>>> import numpy as np
>>> np.set_printoptions(precision=3, suppress=True, linewidth=100, legacy="1.25")
>>> E = np.loadtxt("test19.csv", delimiter=",")
>>> print(E)
[[ 1.  0.  0.  0.  0.  0.  0.  0.  0.  0.  0.  0.  0.  0.  0.]
 [-1.  1.  0.  0.  0.  0.  0.  0.  0.  0.  0.  0.  0.  0.  0.]
 [ 1. -2.  1.  0.  0.  0.  0.  0.  0.  0.  0.  0.  0.  0.  0.]
 [ 2.  0. -1.  1.  0.  0.  0.  0.  0.  0.  0.  0.  0.  0.  0.]
 [-2.  2.  2.  1.  1.  0.  0.  0.  0.  0.  0.  0.  0.  0.  0.]
 [ 2. -2.  0. -2.  3.  1.  0.  0.  0.  0.  0.  0.  0.  0.  0.]
 [ 1.  1. -2.  3. -3.  3.  1.  0.  0.  0.  0.  0.  0.  0.  0.]
 [ 3.  3.  0. -3.  1. -3.  0.  1.  0.  0.  0.  0.  0.  0.  0.]
 [-3. -2.  0. -1. -3.  0.  0.  0.  1.  0.  0.  0.  0.  0.  0.]
 [ 0.  2. -1.  0.  0. -1. -1.  2.  0.  1.  0.  0.  0.  0.  0.]
 [ 3.  1.  0.  2.  1. -1. -1.  1. -3. -2.  1.  0.  0.  0.  0.]
 [ 2.  3. -2.  1.  3.  1.  2.  3.  1.  1. -1.  1.  0.  0.  0.]
 [-3. -3.  1.  0.  2. -3. -1.  3. -3.  3.  3.  2.  1.  0.  0.]
 [-2.  3. -2.  2.  2.  2.  0.  0.  2. -1.  1. -1.  0.  1.  0.]
 [ 1.  2.  3. -1.  2.  2.  3. -2. -3. -2.  1. -2.  1. -2.  1.]]
>>> print([round(float(x), 3) for x in np.linalg.svd(E, compute_uv=False)[:3]])
[10.422, 9.333, 8.253]
>>> print(np.linalg.cond(E) > 100)
True
>>> print(np.linalg.matrix_rank(E, rtol=0.1))
11
>>> A2 = E / np.sqrt((E ** 2).mean(axis=1, keepdims=True))
>>> print(np.linalg.matrix_rank(A2) == np.linalg.matrix_rank(E))
True
>>> print(np.linalg.matrix_rank(E - E.mean(axis=1, keepdims=True)))
14
>>> print(A2[12])
[-1.351 -1.351  0.45   0.     0.9   -1.351 -0.45   1.351 -1.351  1.351  1.351  0.9    0.45   0.
  0.   ]
>>> print(np.linalg.matrix_rank(E - E[0, 0] * np.eye(15)))
12
>>> arr = np.loadtxt("case11.csv", delimiter=",")
>>> print(arr)
[[ 6. -2.  3.  2.  1.  3. -1. -2.  0. -3.  3.]
 [-2.  3.  2. -1.  2. -1.  3. -3.  1. -2.  3.]
 [-6. -1.  0. -2.  2. -3.  2. -1. -2. -3. -2.]
 [-6.  0.  2.  2.  1. -3. -2.  2.  2.  2.  0.]
 [-4. -3. -2. -1.  0. -2. -2.  1. -2.  2.  1.]
 [-4.  3. -3.  3.  1. -2. -3.  3. -2.  3. -3.]]
>>> w1 = np.array([[3, 2, -1],
...     [-2, 3, -2],
...     [0, 3, 1],
...     [1, 1, -2],
...     [-1, -3, 1],
...     [-3, 1, 1],
...     [-2, -3, 3],
...     [3, -2, -2],
...     [2, 1, 2],
...     [2, 1, -3],
...     [3, 2, 0]])
>>> beta = np.array([1, 0, 2])
>>> H = np.maximum(arr @ w1 + beta, 0)
>>> print((H > 0).mean(axis=0))
[0.5   0.333 0.5  ]
>>> print(np.linalg.matrix_rank(H))
3
>>> print((H > 0).astype(int))
[[1 1 1]
 [0 1 1]
 [0 0 1]
 [1 0 0]
 [1 0 0]
 [0 0 0]]
>>> Z = np.array([[2, 0], [-3, 3], [-1, -1]])
>>> print(w1 @ Z)
[[  1   7]
 [-11  11]
 [-10   8]
 [  1   5]
 [  6 -10]
 [-10   2]
 [  2 -12]
 [ 14  -4]
 [ -1   1]
 [  4   6]
 [  0   6]]
>>> print(H @ Z)
[[-66.  68.]
 [-41. -11.]
 [-26. -26.]
 [ 22.   0.]
 [ 20.   0.]
 [  0.   0.]]
